In [1]: import numpy as np

In [2]: from numpy import linalg as LA

In [3]: np.set_printoptions(precision=1, suppress=True, linewidth=120)

In [4]: J = np.load("out1.npy")

In [5]: J
Out[5]: 
array([[ 4.2,  8.4,  1.1,  9.2, -0.5,  9.3,  7.8,  0.3,  5. ],
       [ 3.8,  9.3, -0.2,  9.1, -0.3,  8.3,  6.1,  0.5,  8.2],
       [ 1.9,  7.4,  0.6,  7.7, -0.6,  9.2,  4.3, -0.1,  6.1],
       [ 2.9, 10. ,  0.1,  7.9, -1.1,  8.7,  5.6, -0.1,  5.7],
       [ 2.5,  8.2, -1.1,  9.5, -0.1, 10.8,  5.8,  0.2,  6.1],
       [ 3.2,  8.7,  0.7,  7. , -0.8, 10. ,  6.3,  0.2,  8.7],
       [ 3.1,  9.8, -0.6, 10.3, -0.8,  7.5,  7.3, -1.1,  7. ],
       [ 2.1,  9. , -0.7,  8.1,  1.9, 10.7,  5.7,  0.1,  6.3],
       [ 3.1,  8. , -1. ,  9.8,  2.8,  9.3,  6.5, -0.2,  7. ],
       [ 4.3,  9.4, -0.7,  7.6, -0.6,  9.4,  5.7, -1.6,  7.4],
       [ 2. ,  8.9,  0.9,  8.7,  1. , 10.7,  3. , -0.2,  5. ],
       [ 3.8,  8.7,  1.4,  7.9,  1.9,  9.8,  5. ,  0.8,  6.1],
       [ 4.9, 10.3,  0.1,  8.6,  1.6,  8.5,  8.5,  0.3,  4.2],
       [ 3.5,  7.8, -1.5,  7.3, -1. , 10.4,  7.5, -0.6,  6.7],
       [ 2.1,  8.2,  1.9,  7.7,  0.2,  9.3,  5. , -0.4,  6.8],
       [ 2.5,  8.1,  1. ,  9.7, -0.6, 10.9,  6.8, -0.2,  6.1],
       [ 2.4, 10. , -1.1,  9.9,  1.5, 10.2,  7.1, -2.4,  5.8],
       [ 3.5,  9. , -0.5,  8.3,  1. ,  8.4,  6.6,  0.8,  6.9],
       [ 4. ,  9.5, -0.8,  8.6,  1. ,  7.6,  5.3, -0.6,  6.6],
       [ 3.1,  8.7, -0.1,  7.8,  1.2,  9.1,  6.1,  0.2,  5.8],
       [ 2.6,  9.5, -0.2,  8. ,  0.3, 11. ,  6.1, -0.8,  6.2]])

In [6]: M2 = np.c_[J[:, :7] @ np.array([[2, 0, 0, 1, 2, 2, 2],
   ...:     [1, 0, 2, 1, 0, 1, 0],
   ...:     [0, 2, 0, 2, 0, 0, 2],
   ...:     [0, 1, 2, 0, 2, 0, 0],
   ...:     [2, 0, 2, 1, 2, 0, 1],
   ...:     [0, 1, 1, 2, 1, 1, 0],
   ...:     [2, 0, 0, 1, 1, 2, 0]]), np.array([-1, -2, 0, -3, -3, 2, -3, -2, 1, -2, 3, 2, -2, -2, -2, 0, 1, -3, -2, 0, -3])]

In [7]: M2
Out[7]: 
array([[31.4, 20.7, 43.5, 40.7, 42.9, 41.7, 10.1, -1. ],
       [28.5, 17. , 44.5, 35.1, 39.6, 37.4,  6.9, -2. ],
       [18.6, 18.1, 38.2, 32.6, 31.5, 29. ,  4.4,  0. ],
       [24.8, 16.8, 42.3, 35. , 33.7, 35.7,  4.9, -3. ],
       [24.6, 18.1, 46. , 35.8, 40.4, 35.6,  2.7, -3. ],
       [26.1, 18.4, 39.8, 38.8, 35.1, 37.7,  7. ,  2. ],
       [29. , 16.6, 46.1, 33.2, 40. , 38.1,  4.2, -3. ],
       [28.4, 17.4, 48.7, 38.7, 40.6, 35.3,  4.7, -2. ],
       [32.8, 17.1, 50.5, 37. , 47.2, 36.5,  7. ,  1. ],
       [28.2, 15.6, 42.2, 36.2, 37.7, 38.8,  6.6, -2. ],
       [20.9, 21.2, 47.9, 38.1, 37.1, 29.6,  6.8,  3. ],
       [30.1, 20.5, 46.8, 41.8, 42. , 36.1, 12.3,  2. ],
       [40.3, 17.3, 49.5, 42.5, 47.2, 45.6, 11.6, -2. ],
       [27.8, 14.7, 38.6, 35.6, 37.5, 40.2,  3. , -2. ],
       [22.8, 20.8, 41.5, 37.9, 34.3, 31.7,  8.2, -2. ],
       [25.5, 22.6, 45.3, 40.6, 40.9, 37.6,  6.4,  0. ],
       [32. , 17.9, 53. , 39.2, 44.9, 39.2,  4.1,  1. ],
       [31.2, 15.7, 45. , 35.9, 40.6, 37.6,  7. , -3. ],
       [30.1, 14.6, 45.8, 33.4, 40.1, 35.7,  7.4, -2. ],
       [29.5, 16.7, 44.5, 37.1, 39.4, 36.2,  7.2,  0. ],
       [27.5, 18.6, 46.6, 40.1, 38.9, 37.9,  5.1, -3. ]])

In [8]: LA.matrix_rank(M2)
Out[8]: np.int64(8)

In [9]: np.round(LA.lstsq(J, M2[:, 0])[0], 1) + 0
Out[9]: array([2., 1., 0., 0., 2., 0., 2., 0., 0.])

In [10]: LA.matrix_rank(np.c_[J, M2])
Out[10]: np.int64(10)

In [11]: np.round(LA.norm(M2 - J @ LA.lstsq(J, M2)[0], axis=0), 1) + 0
Out[11]: array([0., 0., 0., 0., 0., 0., 0., 6.])

In [12]: LA.norm(LA.qr(J)[0].T @ M2, axis=0) ** 2 / ((M2 ** 2).sum(axis=0) + 1e-12)
Out[12]: array([1. , 1. , 1. , 1. , 1. , 1. , 1. , 0.6])
